$ ipython --no-banner

In [1]: import numpy as np

In [2]: np.set_printoptions(precision=2, suppress=True, linewidth=140)

In [3]: f = np.array([5, -5, -1, -4, -4, 3, -2, 1, -2, 0, 1, 1, 0])

In [4]: g = np.array([-1, 3, 3, 3])

In [5]: A = f[:, None] + g[None, :]

In [6]: A
Out[6]: 
array([[ 4,  8,  8,  8],
       [-6, -2, -2, -2],
       [-2,  2,  2,  2],
       [-5, -1, -1, -1],
       [-5, -1, -1, -1],
       [ 2,  6,  6,  6],
       [-3,  1,  1,  1],
       [ 0,  4,  4,  4],
       [-3,  1,  1,  1],
       [-1,  3,  3,  3],
       [ 0,  4,  4,  4],
       [ 0,  4,  4,  4],
       [-1,  3,  3,  3]])

In [7]: cen = A - A.mean(axis=0)

In [8]: V = np.linalg.svd(cen)[2][:2]

In [9]: A2 = cen - cen @ V.T @ V

In [10]: np.diag(V.T @ V)
Out[10]: array([1.  , 0.33, 0.33, 0.33])

In [11]: np.round(A2.std(axis=0), 2) + 0
Out[11]: array([0., 0., 0., 0.])

In [12]: np.round(np.cov(cen @ V.T, rowvar=False), 2) + 0
Out[12]: 
array([[33.08,  0.  ],
       [ 0.  ,  0.  ]])

In [13]: round(float(np.linalg.norm(A2) / np.linalg.norm(cen)), 2)
Out[13]: 0.0

In [14]: A2 = np.array([[3, -2, 1, 2], [-2, 1, -3, 1], [1, 2, 0, 1], [0, 2, 3, -1]])

In [15]: K = np.tril(A2)

In [16]: K
Out[16]: 
array([[ 3,  0,  0,  0],
       [-2,  1,  0,  0],
       [ 1,  2,  0,  0],
       [ 0,  2,  3, -1]])

In [17]: # triangular: eigenvalues sit on the diagonal

In [18]: x0 = np.array([4, 0, 3, 0])

In [19]: K @ np.ones(4)
Out[19]: array([ 3., -1.,  3.,  4.])

In [20]: np.sign((K @ x0).round(6))
Out[20]: array([ 1, -1,  1,  1])

In [21]: rk = np.linalg.matrix_rank(K)

In [22]: rk
Out[22]: np.int64(3)

In [23]: null = np.linalg.svd(K)[2][rk:].T

In [24]: np.allclose(K @ null, 0)
Out[24]: True

In [25]: [int(np.linalg.matrix_rank(np.delete(K, i, axis=0))) for i in range(4)]
Out[25]: [3, 3, 3, 2]

In [26]: [int(np.linalg.matrix_rank(K[:, :j + 1])) for j in range(4)]
Out[26]: [1, 2, 3, 3]

In [27]: null @ null.T
Out[27]: 
array([[0. , 0. , 0. , 0. ],
       [0. , 0. , 0. , 0. ],
       [0. , 0. , 0.1, 0.3],
       [0. , 0. , 0.3, 0.9]])

In [28]: np.round(K @ null, 2) + 0
Out[28]: 
array([[0.],
       [0.],
       [0.],
       [0.]])

In [29]: np.linalg.matrix_rank(K.T @ K), np.linalg.matrix_rank(K @ K.T)
Out[29]: (np.int64(3), np.int64(3))
